$ python -q
>>> import numpy as np
>>> np.set_printoptions(precision=3, suppress=True, linewidth=120, sign=" ")
>>> J = np.load("data.npy")
>>> J
array([[ 40.,  42.,  12.,  48.,  12.,  18.,  24.],
       [ 42.,  53.,  14.,  56.,  14.,  21.,  28.],
       [ 12.,  14.,   8.,  16.,   4.,   6.,   8.],
       [ 48.,  56.,  16.,  68.,  16.,  24.,  32.],
       [ 12.,  14.,   4.,  16.,   8.,   6.,   8.],
       [ 18.,  21.,   6.,  24.,   6.,  13.,  12.],
       [ 24.,  28.,   8.,  32.,   8.,  12.,  20.]])
>>> # symmetric
>>> J.sum(axis=1)
array([ 196.,  228.,   68.,  260.,   68.,  100.,  132.])
>>> np.diff(J, axis=0)
array([[  2.,  11.,   2.,   8.,   2.,   3.,   4.],
       [-30., -39.,  -6., -40., -10., -15., -20.],
       [ 36.,  42.,   8.,  52.,  12.,  18.,  24.],
       [-36., -42., -12., -52.,  -8., -18., -24.],
       [  6.,   7.,   2.,   8.,  -2.,   7.,   4.],
       [  6.,   7.,   2.,   8.,   2.,  -1.,   8.]])
>>> J[:, 7]
Traceback (most recent call last):
  File "<python-input-7>", line 1, in <module>
    J[:, 7]
    ~^^^^^^
IndexError: index 7 is out of bounds for axis 1 with size 7
>>> np.abs(J).max()
np.float64(68.0)
>>> vec = np.ones(7)
>>> for _ in range(7):
...     vec = J @ vec
...     vec /= np.linalg.norm(vec)
...     print(round(vec @ J @ vec, 3))
... 
185.979
186.0
186.0
186.0
186.0
186.0
186.0
>>> vec
array([ 0.445,  0.519,  0.148,  0.593,  0.148,  0.222,  0.296])
>>> round(float(np.linalg.eigvalsh(J)[-1]), 3)
186.0
>>> vec = np.array([3, 3, 0, -3, 1, 0, 0])
>>> rhs = J @ vec
>>> rhs
array([ 114.,  131.,   34.,  124.,   38.,   51.,   68.])
>>> np.round(np.linalg.solve(J, rhs), 3) + 0
array([ 3.,  3.,  0., -3.,  1.,  0.,  0.])
>>> np.round(np.linalg.solve(J, 5 * rhs), 3) + 0
array([ 15.,  15.,   0., -15.,   5.,   0.,   0.])
>>> np.round(np.linalg.solve(J, J[:, 4]), 3) + 0
array([ 0.,  0.,  0.,  0.,  1.,  0.,  0.])
>>> np.round(np.linalg.solve(J, rhs + J[:, 1]), 3) + 0
array([ 3.,  4.,  0., -3.,  1.,  0.,  0.])
